% python3 -q
>>> import numpy as np
>>> from numpy import linalg as LA
>>> np.set_printoptions(suppress=True, linewidth=120)
>>> rd = lambda a: np.round(a, 2) + 0
>>> mat = np.loadtxt("block11.csv", delimiter=",")
>>> mat
array([[ 1.,  0.,  0.,  0.,  0.,  0.,  0.,  0.,  0.,  0.,  0.,  0.],
       [ 0.,  1.,  0.,  0.,  0.,  0.,  0.,  0.,  0.,  0.,  0.,  0.],
       [ 0.,  0.,  1.,  0.,  0.,  0.,  0.,  0.,  0.,  0.,  0.,  0.],
       [ 0.,  0.,  0., -1.,  0.,  0.,  0.,  0.,  0.,  0.,  0.,  0.],
       [ 0.,  0.,  0.,  0.,  1.,  0.,  0.,  0.,  0.,  0.,  0.,  0.],
       [ 0.,  0.,  0.,  0.,  0.,  1.,  0.,  0.,  0.,  0.,  0.,  0.],
       [ 0.,  0.,  0.,  0.,  0.,  0.,  1.,  0.,  0.,  0.,  0.,  0.],
       [ 0.,  0.,  0.,  0.,  0.,  0.,  0.,  1.,  0.,  0.,  0.,  0.],
       [ 0.,  0.,  0.,  0.,  0.,  0.,  0.,  0., -1.,  0.,  0.,  0.],
       [ 0.,  0.,  0.,  0.,  0.,  0.,  0.,  0.,  0.,  1.,  0.,  0.],
       [ 0.,  0.,  0.,  0.,  0.,  0.,  0.,  0.,  0.,  0.,  1.,  0.],
       [ 0.,  0.,  0.,  0.,  0.,  0.,  0.,  0.,  0.,  0.,  0.,  1.]])
>>> A2 = mat / LA.norm(mat, axis=1, keepdims=True)
>>> C2 = A2 @ A2.T
>>> rd(LA.norm(A2, axis=1))
array([1., 1., 1., 1., 1., 1., 1., 1., 1., 1., 1., 1.])
>>> C2
array([[1., 0., 0., 0., 0., 0., 0., 0., 0., 0., 0., 0.],
       [0., 1., 0., 0., 0., 0., 0., 0., 0., 0., 0., 0.],
       [0., 0., 1., 0., 0., 0., 0., 0., 0., 0., 0., 0.],
       [0., 0., 0., 1., 0., 0., 0., 0., 0., 0., 0., 0.],
       [0., 0., 0., 0., 1., 0., 0., 0., 0., 0., 0., 0.],
       [0., 0., 0., 0., 0., 1., 0., 0., 0., 0., 0., 0.],
       [0., 0., 0., 0., 0., 0., 1., 0., 0., 0., 0., 0.],
       [0., 0., 0., 0., 0., 0., 0., 1., 0., 0., 0., 0.],
       [0., 0., 0., 0., 0., 0., 0., 0., 1., 0., 0., 0.],
       [0., 0., 0., 0., 0., 0., 0., 0., 0., 1., 0., 0.],
       [0., 0., 0., 0., 0., 0., 0., 0., 0., 0., 1., 0.],
       [0., 0., 0., 0., 0., 0., 0., 0., 0., 0., 0., 1.]])
